$ ipython --no-banner

In [1]: import numpy as np

In [2]: from numpy import linalg as LA

In [3]: np.set_printoptions(suppress=True, linewidth=100)

In [4]: def rnd(a):
   ...:     return np.round(a, 3) + 0
   ...: 

In [5]: data = np.load("a.npy")

In [6]: print(data)
[[2. 0. 0.]
 [0. 2. 0.]
 [0. 0. 2.]]

In [7]: # symmetric

In [8]: print(rnd(LA.norm(data)))
3.464

In [9]: print(np.abs(data).max())
2.0

In [10]: print(data.shape)
(3, 3)

In [11]: print(data.sum(axis=1))
[2. 2. 2.]

In [12]: print(rnd(LA.svd(data, compute_uv=False)))
[2. 2. 2.]

In [13]: vals, vecs = LA.eigh(data)

In [14]: print(vecs.T @ data @ vecs)
[[2. 0. 0.]
 [0. 2. 0.]
 [0. 0. 2.]]

In [15]: print((vals > 1e-8).sum(), (vals < -1e-8).sum())
3 0

In [16]: print(vecs.T @ vecs)
[[1. 0. 0.]
 [0. 1. 0.]
 [0. 0. 1.]]

In [17]: print(rnd(LA.eigvalsh(data + 4 * np.eye(3))))
[6. 6. 6.]

In [18]: print(rnd(LA.eigvalsh(data @ data)))
[4. 4. 4.]

In [19]: A2 = data / LA.norm(data, axis=1, keepdims=True)

In [20]: C2 = A2 @ A2.T

In [21]: print(C2[0])
[1. 0. 0.]

In [22]: print(np.argwhere(np.triu(np.abs(C2) > 0.95, 1)))
[]

In [23]: mat = np.load("arr.npy")

In [24]: print(mat)
[[3 1 0 1 2 2 0]
 [3 3 0 1 2 1 0]
 [2 0 2 0 2 0 3]
 [0 2 1 1 0 2 3]
 [0 0 1 1 0 3 1]
 [3 3 1 3 0 0 2]
 [3 0 1 3 1 1 2]
 [2 2 1 1 0 1 2]]

In [25]: rng = np.random.default_rng(54)

In [26]: lab = rng.permutation(7)

In [27]: A2 = mat[:, lab] * rng.choice([-1, 1], 7)

In [28]: print(A2)
[[ 2  0  3 -1  1  0 -2]
 [ 2  0  3 -1  3  0 -1]
 [ 2  2  2  0  0 -3  0]
 [ 0  1  0 -1  2 -3 -2]
 [ 0  1  0 -1  0 -1 -3]
 [ 0  1  3 -3  3 -2  0]
 [ 1  1  3 -3  0 -2 -1]
 [ 0  1  2 -1  2 -2 -1]]

In [29]: Uu, _, Vh = LA.svd(mat.T @ A2)

In [30]: print(rnd(Uu @ Vh))
[[ 0.  0.  1.  0.  0.  0.  0.]
 [ 0.  0.  0.  0.  1.  0.  0.]
 [ 0.  1.  0.  0.  0.  0.  0.]
 [ 0.  0.  0. -1.  0.  0.  0.]
 [ 1.  0.  0.  0.  0.  0.  0.]
 [ 0.  0.  0.  0.  0.  0. -1.]
 [ 0.  0.  0.  0.  0. -1.  0.]]

In [31]: vec = np.array([3, 3, 2, 3, 4, 5, 4])

In [32]: y = mat @ vec

In [33]: beta, lr = np.zeros(7), 1 / LA.norm(mat, 2) ** 2

In [34]: for i in range(150):
    ...:     beta -= lr * mat.T @ (mat @ beta - y)
    ...:     if i % 50 == 0: print(i, round(LA.norm(mat @ beta - y), 3))
    ...: 
0 11.197
50 1.029
100 0.766

In [35]: print(rnd(beta))
[3.422 2.907 1.989 2.641 3.53  5.123 4.031]

In [36]: proj = mat @ LA.solve(mat.T @ mat, mat.T)

In [37]: print(rnd(np.trace(proj)))
7.0

In [38]: A = np.array([[6, 0, -15, 9, 15, -3],
    ...:     [-8, 0, 20, -12, -20, 4],
    ...:     [-4, 0, 10, -6, -10, 2],
    ...:     [6, 0, -15, 9, 15, -3],
    ...:     [-2, 0, 5, -3, -5, 1]])

In [39]: r = LA.matrix_rank(A)

In [40]: print(r)
1

In [41]: N = LA.svd(A)[2][r:].T

In [42]: print(N.shape)
(6, 5)

In [43]: print([int(LA.matrix_rank(np.delete(A, i, axis=0))) for i in range(5)])
[1, 1, 1, 1, 1]

In [44]: print([int(LA.matrix_rank(A[:i])) for i in range(1, len(A) + 1)])
[1, 1, 1, 1, 1]

In [45]: print([int(LA.matrix_rank(A[:, :j + 1])) for j in range(6)])
[1, 1, 1, 1, 1, 1]

In [46]: Uu, sv, Vh = LA.svd(A)

In [47]: print(rnd(sv))
[49.96  0.    0.    0.    0.  ]

In [48]: print(np.argmax(sv[:-1] / (sv[1:] + 1e-6)) + 1)
1

In [49]: A2 = Uu[:, :1] @ np.diag(sv[:1]) @ Vh[:1]

In [50]: print(LA.matrix_rank(A2))
1

In [51]: print(rnd(np.abs(A - A2).max()))
0.0

In [52]: E = np.loadtxt("x.csv", delimiter=",")

In [53]: print(E)
[[ 62.  -2.  -1.   0.]
 [ -2.  29.  -1.   2.]
 [ -2.   2.  30.   0.]
 [  0.   2.  -2. -28.]]

In [54]: A2 = E + rng.integers(-2, 3, (4, 1)) @ rng.integers(-2, 3, (1, 4))

In [55]: print(A2)
[[ 64.   0.   1.  -2.]
 [ -4.  27.  -3.   4.]
 [ -6.  -2.  26.   4.]
 [  2.   4.   0. -30.]]

In [56]: print(rnd(LA.svd(A2 - E, compute_uv=False)))
[10.583  0.     0.     0.   ]

In [57]: print(np.abs(A2 - E).sum(axis=1))
[ 8.  8. 16.  8.]

In [58]: print(A2 - E)
[[ 2.  2.  2. -2.]
 [-2. -2. -2.  2.]
 [-4. -4. -4.  4.]
 [ 2.  2.  2. -2.]]

In [59]: O, vecs = LA.qr(A2[:, :2])[0], LA.qr(A2[:, 2:])[0]

In [60]: sv = LA.svd(O.T @ vecs, compute_uv=False)

In [61]: print(rnd(LA.norm(O @ O.T - vecs @ vecs.T, 2)))
0.995

In [62]: print(rnd(sv))
[0.198 0.103]

In [63]: lab = rng.permutation(4)

In [64]: print(lab)
[1 0 3 2]

In [65]: A2 = E[lab][:, lab]

In [66]: print(A2)
[[ 29.  -2.   2.  -1.]
 [ -2.  62.   0.  -1.]
 [  2.   0. -28.  -2.]
 [  2.  -2.   0.  30.]]

In [67]: print(np.trace(A2))
93.0

In [68]: print(np.allclose(A2, E))
False

In [69]: vec = np.array([1, 0, 1])

In [70]: y = data @ vec

In [71]: print(y)
[2. 0. 2.]

In [72]: print(rnd(LA.solve(data, y + data[:, 1])))
[1. 1. 1.]

In [73]: print(rnd(LA.solve(data, 3 * y)))
[3. 0. 3.]

In [74]: C2 = E.T @ E

In [75]: print(rnd(LA.eigvalsh(C2)[::-1]))
[3868.493  927.484  837.096  765.926]

In [76]: print(C2)
[[3852. -186. -120.   -4.]
 [-186.  853.   29.    2.]
 [-120.   29.  906.   54.]
 [  -4.    2.   54.  788.]]

In [77]: print(np.trace(C2), (E ** 2).sum())
6399.0 6399.0

In [78]: print(np.allclose(C2, C2.T))
True

In [79]: print(rnd(LA.svd(E, compute_uv=False) ** 2))
[3868.493  927.484  837.096  765.926]

In [80]: print(LA.matrix_rank(C2))
4

In [81]: print((E @ E.T).shape)
(4, 4)

In [82]: K = np.load("w.npy")

In [83]: print(K)
[[ -2   0   1  -5   2   0]
 [  0  -1  -2   4  -5  -5]
 [ -3   2  -2  -2   4   4]
 [ -3   1   3   1   2   0]
 [ -2  -3  -5   7 -13 -15]]

In [84]: lab = rng.permutation(3)

In [85]: print(lab)
[2 0 1]

In [86]: A2 = data[lab][:, lab]

In [87]: print(A2)
[[2. 0. 0.]
 [0. 2. 0.]
 [0. 0. 2.]]

In [88]: print(np.diag(A2))
[2. 2. 2.]

In [89]: print(np.trace(A2))
6.0

In [90]: print(np.abs(np.diag(LA.qr(K)[1])) > 1e-9)
[ True  True  True  True False]

In [91]: print(np.allclose(K[:-1].T @ LA.lstsq(K[:-1].T, K[-1])[0], K[-1]))
True

In [92]: print(LA.lstsq(K[:-1].T, K[-1])[2])
4

In [93]: print(rnd(K @ LA.pinv(K) @ K))
[[ -2.   0.   1.  -5.   2.   0.]
 [  0.  -1.  -2.   4.  -5.  -5.]
 [ -3.   2.  -2.  -2.   4.   4.]
 [ -3.   1.   3.   1.   2.   0.]
 [ -2.  -3.  -5.   7. -13. -15.]]

In [94]: print(rnd(np.trace(LA.pinv(K) @ K)))
4.0

In [95]: Uu, sv, Vh = LA.svd(K)

In [96]: print(np.argmax(sv[:-1] / (sv[1:] + 1e-6)) + 1)
4

In [97]: A2 = Uu[:, :4] @ np.diag(sv[:4]) @ Vh[:4]

In [98]: print(LA.matrix_rank(K, rtol=0.05))
4

In [99]: print(rnd(np.abs(K - A2).max()))
0.0

In [100]: X = np.loadtxt("m.csv", delimiter=",")

In [101]: print(X)
[[ 0.2  0.1 -0.7]
 [-0.6  0.7  0.7]
 [-1.1  0.7  0.6]
 [ 2.1 -0.5 -1. ]
 [ 0.9 -1.  -1. ]]

In [102]: A2 = np.c_[X[:, :2] @ np.array([[2, 0], [2, 0]]), np.array([2, 2, 3, 8, 4])]

In [103]: print(rnd(A2))
[[ 0.6  0.   2. ]
 [ 0.2  0.   2. ]
 [-0.8  0.   3. ]
 [ 3.2  0.   8. ]
 [-0.2  0.   4. ]]

In [104]: print(LA.matrix_rank(np.c_[X, A2]))
4

In [105]: print(rnd(LA.lstsq(X, A2[:, 0])[0]))
[2. 2. 0.]

In [106]: print(LA.matrix_rank(A2))
2

In [107]: Uu, sv, Vh = LA.svd(A2)

In [108]: vecs = Vh[:(sv > 1e-8).sum()]

In [109]: vec = A2[2] + 3 * A2[4] + rng.integers(2) * np.eye(3)[0]

In [110]: print(rnd(vec))
[-1.4  0.  15. ]

In [111]: print(LA.matrix_rank(np.vstack([A2, vec])))
2

In [112]: print(rnd(vecs.T @ vecs))
[[1. 0. 0.]
 [0. 0. 0.]
 [0. 0. 1.]]

In [113]: O = data.astype(float).copy()

In [114]: for j in range(3):
     ...:     O[:, j] -= O[:, :j] @ (O[:, :j].T @ O[:, j])
     ...:     O[:, j] /= LA.norm(O[:, j])
     ...: 

In [115]: print(O)
[[1. 0. 0.]
 [0. 1. 0.]
 [0. 0. 1.]]

In [116]: print(O.T @ data)
[[2. 0. 0.]
 [0. 2. 0.]
 [0. 0. 2.]]

In [117]: vec = np.array([0, 1, -3])

In [118]: y = X @ vec

In [119]: beta, lr = np.zeros(3), 1 / LA.norm(X, 2) ** 2

In [120]: for i in range(5):
     ...:     beta -= lr * X.T @ (X @ beta - y)
     ...:     if i % 1 == 0: print(i, round(LA.norm(X @ beta - y), 3))
     ...: 
0 1.702
1 1.647
2 1.594
3 1.543
4 1.494

In [121]: print(rnd(LA.cond(X)))
5.702

In [122]: print(rnd(beta))
[ 0.713 -0.29  -0.97 ]

In [123]: blk = np.stack([X, 4 * X, X[::-1]])

In [124]: print(rnd(np.einsum("bij,cij->bc", blk, blk)))
[[ 12.41  49.64  -1.  ]
 [ 49.64 198.56  -4.  ]
 [ -1.    -4.    12.41]]

In [125]: print(LA.matrix_rank(blk.reshape(3, -1)))
2

In [126]: print((blk @ X.T).shape)
(3, 5, 5)

In [127]: print(rnd(blk.sum(axis=0)))
[[ 1.9 -0.5 -4.5]
 [-0.9  3.   2.5]
 [-6.6  4.2  3.6]
 [ 9.9 -1.8 -4.3]
 [ 4.7 -4.9 -5.7]]

In [128]: m1 = np.loadtxt("block10.csv", delimiter=",")

In [129]: print(m1)
[[ 1.485  0.494 -0.627 -0.098  0.072  0.605 -1.295  0.864  0.08 ]
 [ 0.494  1.481  0.181 -0.178 -0.2   -0.246  0.459 -0.186 -0.594]
 [-0.627  0.181 -0.819  0.385  0.507  0.655 -0.009  0.697  1.416]
 [-0.098 -0.178  0.385  1.676 -0.494 -0.797 -0.827 -1.205  0.583]
 [ 0.072 -0.2    0.507 -0.494  0.254  1.15  -0.2   -0.368  0.072]
 [ 0.605 -0.246  0.655 -0.797  1.15  -0.179 -0.326 -0.879 -0.822]
 [-1.295  0.459 -0.009 -0.827 -0.2   -0.326  0.329 -0.494 -0.861]
 [ 0.864 -0.186  0.697 -1.205 -0.368 -0.879 -0.494  0.827  0.424]
 [ 0.08  -0.594  1.416  0.583  0.072 -0.822 -0.861  0.424 -0.054]]

In [130]: # symmetric, so the eigenvalues are real

In [131]: r0, g = m1[4], m1[0]

In [132]: print(rnd(r0 @ r0))
2.114

In [133]: pr = (r0 @ g) / (r0 @ r0) * r0

In [134]: print(rnd(LA.norm(r0 + g) ** 2 + LA.norm(r0 - g) ** 2))
15.534

In [135]: print(rnd(pr))
[ 0.014 -0.038  0.096 -0.093  0.048  0.217 -0.038 -0.07   0.014]

In [136]: arr = np.load("layer16.npy")

In [137]: print(rnd(arr))
[[1.    0.    0.    0.    0.   ]
 [0.    0.667 0.    0.333 0.   ]
 [0.167 0.167 0.333 0.167 0.167]
 [0.    0.    0.25  0.5   0.25 ]
 [0.333 0.333 0.    0.    0.333]]

In [138]: th = np.radians(180)

In [139]: R = np.eye(5)

In [140]: R[4, 4] = R[3, 3] = np.cos(th)

In [141]: R[4, 3], R[3, 4] = -np.sin(th), np.sin(th)

In [142]: print(rnd(R))
[[ 1.  0.  0.  0.  0.]
 [ 0.  1.  0.  0.  0.]
 [ 0.  0.  1.  0.  0.]
 [ 0.  0.  0. -1.  0.]
 [ 0.  0.  0.  0. -1.]]

In [143]: A2 = arr @ R.T

In [144]: print(rnd(A2))
[[ 1.     0.     0.     0.     0.   ]
 [ 0.     0.667  0.    -0.333  0.   ]
 [ 0.167  0.167  0.333 -0.167 -0.167]
 [ 0.     0.     0.25  -0.5   -0.25 ]
 [ 0.333  0.333  0.     0.    -0.333]]

In [145]: print(rnd(np.abs(A2 - arr).max(axis=0)))
[0.    0.    0.    1.    0.667]
